% python3 -q
>>> import numpy as np
>>> import numpy.linalg as la
>>> np.set_printoptions(precision=3, suppress=True, linewidth=120)
>>> out = np.array([[1.2], [-1.5], [-0.5]])
>>> cent = np.array([[-0.2, -0.1, 0.1, 0.4]])
>>> feats = out @ cent
>>> print(feats)
[[-0.24 -0.12  0.12  0.48]
 [ 0.3   0.15 -0.15 -0.6 ]
 [ 0.1   0.05 -0.05 -0.2 ]]
>>> # rank 1
>>> print(np.abs(np.diag(la.qr(feats)[1])) > 1e-9)
[ True False False]
>>> print(la.lstsq(feats[:-1].T, feats[-1])[2])
1
>>> print(np.allclose(feats[:-1].T @ la.lstsq(feats[:-1].T, feats[-1])[0], feats[-1]))
True
>>> print(np.unique(feats.round(6), axis=0).shape)
(3, 4)
>>> J = np.loadtxt("test7.csv", delimiter=",")
>>> print(J)
[[0.429 0.286 0.286]
 [0.222 0.278 0.5  ]
 [0.5   0.111 0.389]]
>>> proj = np.triu(np.array([[-5, 3, 6], [0, 2, -6], [-9, 7, -5]]), 1) + np.eye(3)
>>> out = proj @ J @ la.inv(proj)
>>> print(proj @ J - J @ proj)
[[ 3.667  0.214  2.976]
 [-3.    -1.333 -2.   ]
 [ 0.    -1.5   -2.333]]
>>> print(out)
[[  4.095 -10.5   -83.452]
 [ -2.778   7.944  62.5  ]
 [  0.5    -1.389 -10.944]]
>>> print(round(float(np.trace(out)), 3), round(np.trace(J), 3))
1.095 1.095
>>> print(la.matrix_power(J, 2))
[[0.39  0.234 0.376]
 [0.407 0.196 0.397]
 [0.433 0.217 0.35 ]]
>>> print(la.matrix_power(J, 100))
[[0.41  0.219 0.371]
 [0.41  0.219 0.371]
 [0.41  0.219 0.371]]
>>> print(J @ np.ones(3))
[1. 1. 1.]
>>> pr = np.eye(3)[2]
>>> for _ in range(6):
...     pr = pr @ J
...     print(pr.round(3))
... 
[0.5   0.111 0.389]
[0.433 0.217 0.35 ]
[0.409 0.223 0.368]
[0.409 0.22  0.371]
[0.41  0.219 0.371]
[0.41  0.219 0.371]
>>> Uu, sigma, Vh = la.svd(feats)
>>> print(sigma.round(3) + 0)
[0.931 0.    0.   ]
>>> out = Uu[:, :1] @ np.diag(sigma[:1]) @ Vh[:1]
>>> print(la.matrix_rank(out))
1
>>> out = la.inv(J)
>>> print(np.allclose(out, J.T))
False
>>> print(np.round(J @ out, 3) + 0)
[[1. 0. 0.]
 [0. 1. 0.]
 [0. 0. 1.]]
>>> print(la.inv(out))
[[0.429 0.286 0.286]
 [0.222 0.278 0.5  ]
 [0.5   0.111 0.389]]
>>> vec = np.array([9, 6, -8])
>>> h1 = np.maximum(J @ vec, 0)
>>> print(J.T @ h1)
[2.436 1.167 1.738]
>>> print(np.maximum(J @ vec, 0) - np.maximum(-J @ vec, 0))
[ 3.286 -0.333  2.056]
>>> F = np.array([[2, -3, 2], [-2, -2, 0], [1, -2, 2], [1, 2, -3]])
>>> vec = np.array([2, 3, 2])
>>> print(F @ vec)
[ -1 -10   0   2]
>>> print((F * vec).sum(axis=1))
[ -1 -10   0   2]
>>> print(F @ np.ones(3))
[ 1. -4.  1.  0.]
>>> print((F @ vec).argmax())
3
>>> vec @ F
Traceback (most recent call last):
  File "<python-input-42>", line 1, in <module>
    vec @ F
    ~~~~^~~
ValueError: matmul: Input operand 1 has a mismatch in its core dimension 0, with gufunc signature (n?,k),(k,m?)->(n?,m?) (size 4 is different from 3)
>>> vec = np.array([-2, -1, 0])
>>> y = F @ vec
>>> print(np.round(la.solve(F.T @ F, F.T @ y), 3) + 0)
[-2. -1.  0.]
>>> print(np.round(la.pinv(F) @ F, 3) + 0)
[[1. 0. 0.]
 [0. 1. 0.]
 [0. 0. 1.]]
>>> rng = np.random.default_rng(6099)
>>> y = y + 0.1 * rng.normal(size=4)
>>> print(y)
[-0.965  5.887 -0.131 -3.9  ]
>>> c, *_ = la.lstsq(F, y)
>>> print(c)
[-1.964 -0.985 -0.021]
>>> print(np.round(F.T @ (y - F @ c), 3) + 0)
[0. 0. 0.]
>>> print(c.round())
[-2. -1. -0.]
>>> print(np.round(la.norm(y - F @ c), 3))
0.112
>>> Q = F.astype(float).copy()
>>> for j in range(3):
...     Q[:, j] -= Q[:, :j] @ (Q[:, :j].T @ Q[:, j])
...     Q[:, j] /= la.norm(Q[:, j])
... 
>>> print(Q)
[[ 0.632 -0.573 -0.254]
 [-0.632 -0.529 -0.558]
 [ 0.316 -0.397  0.165]
 [ 0.316  0.485 -0.773]]
>>> print(np.round(Q.T @ Q, 3) + 0)
[[1. 0. 0.]
 [0. 1. 0.]
 [0. 0. 1.]]
>>> m1 = np.load("arr.npy")
>>> print(m1)
[[ 0 -1 -1]
 [ 0 -2  2]
 [ 0  0 -1]]
>>> Uu, sigma, Vh = la.svd(m1)
>>> print(np.argmax(sigma[:-1] / (sigma[1:] + 1e-6)) + 1)
2
>>> print(sigma)
[2.923 1.568 0.   ]
>>> out = Uu[:, :2] @ np.diag(sigma[:2]) @ Vh[:2]
>>> print(la.matrix_rank(m1, rtol=0.05))
2
>>> print(round(float(np.abs(m1 - out).max()), 3))
0.0
>>> print(out.round(3) + 0)
[[ 0. -1. -1.]
 [ 0. -2.  2.]
 [ 0.  0. -1.]]
>>> print(np.round(la.norm(m1 - out) / la.norm(m1), 3))
0.0
>>> print(la.lstsq(m1[:-1].T, m1[-1])[2])
2
>>> print(np.allclose(m1[:-1].T @ la.lstsq(m1[:-1].T, m1[-1])[0], m1[-1]))
True
>>> print(np.sort(la.eigvals(m1)))
[-2. -1.  0.]
>>> print(m1 @ m1)
[[ 0  2 -1]
 [ 0  4 -6]
 [ 0  0  1]]
>>> print(la.matrix_rank(m1 - m1[0, 0] * np.eye(3)))
2
>>> lab = rng.permutation(3)
>>> print(lab)
[0 2 1]
>>> out = m1[lab][:, lab]
>>> print(np.sort(np.abs(la.eigvals(out))))
[0. 1. 2.]
>>> print(np.round(la.det(out), 3), round(float(la.det(m1[lab])), 3))
0.0 0.0
>>> print(np.trace(out))
-3
>>> print(np.allclose(out, m1))
False
>>> print(np.abs(m1).max())
2
>>> print(np.diff(m1, axis=0))
[[ 0 -1  3]
 [ 0  2 -3]]
>>> print(np.unravel_index(np.abs(m1).argmax(), m1.shape))
(np.int64(1), np.int64(1))
>>> print(la.svd(m1, compute_uv=False))
[2.923 1.568 0.   ]
>>> print(m1.shape)
(3, 3)
>>> print(la.matrix_rank(m1))
2
>>> print(np.count_nonzero(m1))
5
>>> print(m1 - m1[0])
[[ 0  0  0]
 [ 0 -1  3]
 [ 0  1  0]]
>>> np.zeros(3, 3)
Traceback (most recent call last):
  File "<python-input-89>", line 1, in <module>
    np.zeros(3, 3)
    ~~~~~~~~^^^^^^
TypeError: Cannot interpret '3' as a data type
>>> X = np.load("a.npy")
>>> print(X)
[[4 4 4 4 4 4]
 [3 5 3 5 3 5]
 [1 3 1 3 1 3]
 [4 4 4 4 4 4]
 [3 5 3 5 3 5]
 [1 3 1 3 1 3]]
>>> # column 2 repeats column 0
>>> print(np.argsort(-la.norm(X, axis=0).round(6), kind="stable")[:3])
[1 3 5]
>>> print(la.cond(X) > 100)
True
>>> print(round(float(la.norm(X, 2) / la.norm(X)), 3))
0.987
>>> print([round(float(x), 3) for x in la.svd(X, compute_uv=False)[:3]])
[21.079, 3.416, 0.0]
